% python3 -q
>>> import numpy as np
>>> np.set_printoptions(precision=2, suppress=True, linewidth=140)
>>> rd = lambda a: np.round(a, 2) + 0
>>> arr = np.load("x.npy")
>>> arr
array([[ 0, -4,  0],
       [ 4,  0, -1],
       [ 0,  1,  0]])
>>> np.linalg.cond(arr) > 100
np.True_
>>> rd(np.linalg.norm(arr, 2) / np.linalg.norm(arr))
np.float64(0.71)
>>> [round(float(x), 2) for x in np.linalg.svd(arr, compute_uv=False)[:3]]
[4.12, 4.12, 0.0]
>>> np.argsort(-np.linalg.norm(arr, axis=0).round(6), kind="stable")[:3]
array([1, 0, 2])
>>> Uu, sigma, VT = np.linalg.svd(arr)
>>> np.argmax(sigma[:-1] / (sigma[1:] + 1e-6)) + 1
np.int64(2)
>>> print(rd(sigma))
[4.12 4.12 0.  ]
>>> B = Uu[:, :2] @ np.diag(sigma[:2]) @ VT[:2]
>>> rd(np.linalg.norm(arr - B, 2)), sigma[2]
(np.float64(0.0), np.float64(-0.0))
>>> np.abs(arr - B).max()
np.float64(0.0)
>>> B
array([[ 0., -4.,  0.],
       [ 4.,  0., -1.],
       [ 0.,  1.,  0.]])
>>> np.linalg.matrix_rank(arr, rtol=0.05)
np.int64(2)
>>> rd(np.linalg.norm(arr - B) / np.linalg.norm(arr))
np.float64(0.0)
>>> Uu, sigma, VT = np.linalg.svd(arr)
>>> vecs = VT[:(sigma > 1e-8).sum()]
>>> rng = np.random.default_rng(46266)
>>> x0 = arr[1] + -1 * arr[0] + rng.integers(2) * np.eye(3)[2]
>>> x0
array([ 4.,  4., -1.])
>>> print(np.linalg.matrix_rank(np.vstack([arr, x0])))
2
>>> r = np.linalg.matrix_rank(arr)
>>> print(r)
2
>>> null = np.linalg.svd(arr)[2][r:].T
>>> print([int(np.linalg.matrix_rank(arr[:i])) for i in range(1, len(arr) + 1)])
[1, 2, 2]
>>> null[:, 0] / null[np.abs(null[:, 0]).round(6).argmax(), 0]
array([ 0.25, -0.  ,  1.  ])
>>> null.shape
(3, 1)
